% ipython --no-banner

In [1]: import numpy as np

In [2]: from numpy import linalg as LA

In [3]: np.set_printoptions(suppress=True, linewidth=160)

In [4]: rnd = lambda a: np.round(a, 1) + 0

In [5]: K = np.load("run10.npy")

In [6]: rnd(K)
Out[6]: 
array([[-0.1,  0.4, -0.7, -0.4,  0.3,  0.2,  0. ,  0. ,  0.2],
       [-0.1, -0.8, -0.1, -0.3,  0. ,  0.2,  0. ,  0.3,  0.3],
       [-0.1,  0. , -0.4,  0.4, -0.6, -0.2,  0.4,  0.4,  0.1],
       [ 0.1,  0.1, -0.1,  0. , -0.4,  0.3, -0.8,  0.1, -0.2],
       [ 0.1,  0.3,  0.3, -0.7, -0.5,  0. ,  0.2,  0.1,  0.2],
       [-0.1,  0. ,  0.1, -0.2,  0.2, -0.1,  0.1,  0.5, -0.7],
       [-0.7,  0.2,  0.3,  0.1,  0. ,  0.5,  0. ,  0.2,  0.2],
       [-0.4, -0.2, -0.2, -0.2, -0.3,  0.1,  0.2, -0.6, -0.4],
       [-0.5,  0. ,  0. , -0.2,  0. , -0.7, -0.4,  0. ,  0.2]])

In [7]: rnd(LA.pinv(K))
Out[7]: 
array([[-0.1, -0.1, -0.1,  0.1,  0.1, -0.1, -0.7, -0.4, -0.5],
       [ 0.4, -0.8,  0. ,  0.1,  0.3,  0. ,  0.2, -0.2,  0. ],
       [-0.7, -0.1, -0.4, -0.1,  0.3,  0.1,  0.3, -0.2,  0. ],
       [-0.4, -0.3,  0.4,  0. , -0.7, -0.2,  0.1, -0.2, -0.2],
       [ 0.3,  0. , -0.6, -0.4, -0.5,  0.2,  0. , -0.3,  0. ],
       [ 0.2,  0.2, -0.2,  0.3,  0. , -0.1,  0.5,  0.1, -0.7],
       [ 0. ,  0. ,  0.4, -0.8,  0.2,  0.1,  0. ,  0.2, -0.4],
       [ 0. ,  0.3,  0.4,  0.1,  0.1,  0.5,  0.2, -0.6,  0. ],
       [ 0.2,  0.3,  0.1, -0.2,  0.2, -0.7,  0.2, -0.4,  0.2]])

In [8]: rnd(K.T @ K)
Out[8]: 
array([[1., 0., 0., 0., 0., 0., 0., 0., 0.],
       [0., 1., 0., 0., 0., 0., 0., 0., 0.],
       [0., 0., 1., 0., 0., 0., 0., 0., 0.],
       [0., 0., 0., 1., 0., 0., 0., 0., 0.],
       [0., 0., 0., 0., 1., 0., 0., 0., 0.],
       [0., 0., 0., 0., 0., 1., 0., 0., 0.],
       [0., 0., 0., 0., 0., 0., 1., 0., 0.],
       [0., 0., 0., 0., 0., 0., 0., 1., 0.],
       [0., 0., 0., 0., 0., 0., 0., 0., 1.]])

In [9]: rnd(LA.norm(K, axis=0))
Out[9]: array([1., 1., 1., 1., 1., 1., 1., 1., 1.])

In [10]: rnd(K @ K.T)
Out[10]: 
array([[1., 0., 0., 0., 0., 0., 0., 0., 0.],
       [0., 1., 0., 0., 0., 0., 0., 0., 0.],
       [0., 0., 1., 0., 0., 0., 0., 0., 0.],
       [0., 0., 0., 1., 0., 0., 0., 0., 0.],
       [0., 0., 0., 0., 1., 0., 0., 0., 0.],
       [0., 0., 0., 0., 0., 1., 0., 0., 0.],
       [0., 0., 0., 0., 0., 0., 1., 0., 0.],
       [0., 0., 0., 0., 0., 0., 0., 1., 0.],
       [0., 0., 0., 0., 0., 0., 0., 0., 1.]])

In [11]: rnd(K[:, 5] @ K[:, 6])
Out[11]: np.float64(0.0)

In [12]: M2 = np.array([[-1, -2, 2, -1, -3, -3, 1, 3, 3, -1],
    ...:     [-3, 2, -1, -2, -3, 2, -3, 0, 0, -2],
    ...:     [-2, 3, -2, -2, 1, 2, 1, -3, 3, 0],
    ...:     [-1, -2, -1, -1, -3, 2, -2, 0, 3, -3],
    ...:     [-2, 0, 2, 1, 2, -1, 2, -3, 0, 2],
    ...:     [-1, 3, 0, -1, 0, 1, -2, -2, -1, 3],
    ...:     [2, -3, 0, -1, 0, 3, 3, 0, -2, 1],
    ...:     [3, 0, 3, -3, -2, 3, 0, 3, 3, -1],
    ...:     [1, -1, 3, -2, 1, 1, -2, -2, 1, 0],
    ...:     [-3, 2, -3, -2, 0, 0, -2, -2, 1, -2]])

In [13]: mat = np.triu(M2, 1)

In [14]: mat
Out[14]: 
array([[ 0, -2,  2, -1, -3, -3,  1,  3,  3, -1],
       [ 0,  0, -1, -2, -3,  2, -3,  0,  0, -2],
       [ 0,  0,  0, -2,  1,  2,  1, -3,  3,  0],
       [ 0,  0,  0,  0, -3,  2, -2,  0,  3, -3],
       [ 0,  0,  0,  0,  0, -1,  2, -3,  0,  2],
       [ 0,  0,  0,  0,  0,  0, -2, -2, -1,  3],
       [ 0,  0,  0,  0,  0,  0,  0,  0, -2,  1],
       [ 0,  0,  0,  0,  0,  0,  0,  0,  3, -1],
       [ 0,  0,  0,  0,  0,  0,  0,  0,  0,  0],
       [ 0,  0,  0,  0,  0,  0,  0,  0,  0,  0]])

In [15]: [int(LA.matrix_rank(LA.matrix_power(mat, p))) for p in range(1, 11)]
Out[15]: [8, 6, 5, 4, 3, 2, 1, 0, 0, 0]

In [16]: np.prod(np.diag(mat)), rnd(LA.det(mat))
Out[16]: (np.int64(0), np.float64(0.0))
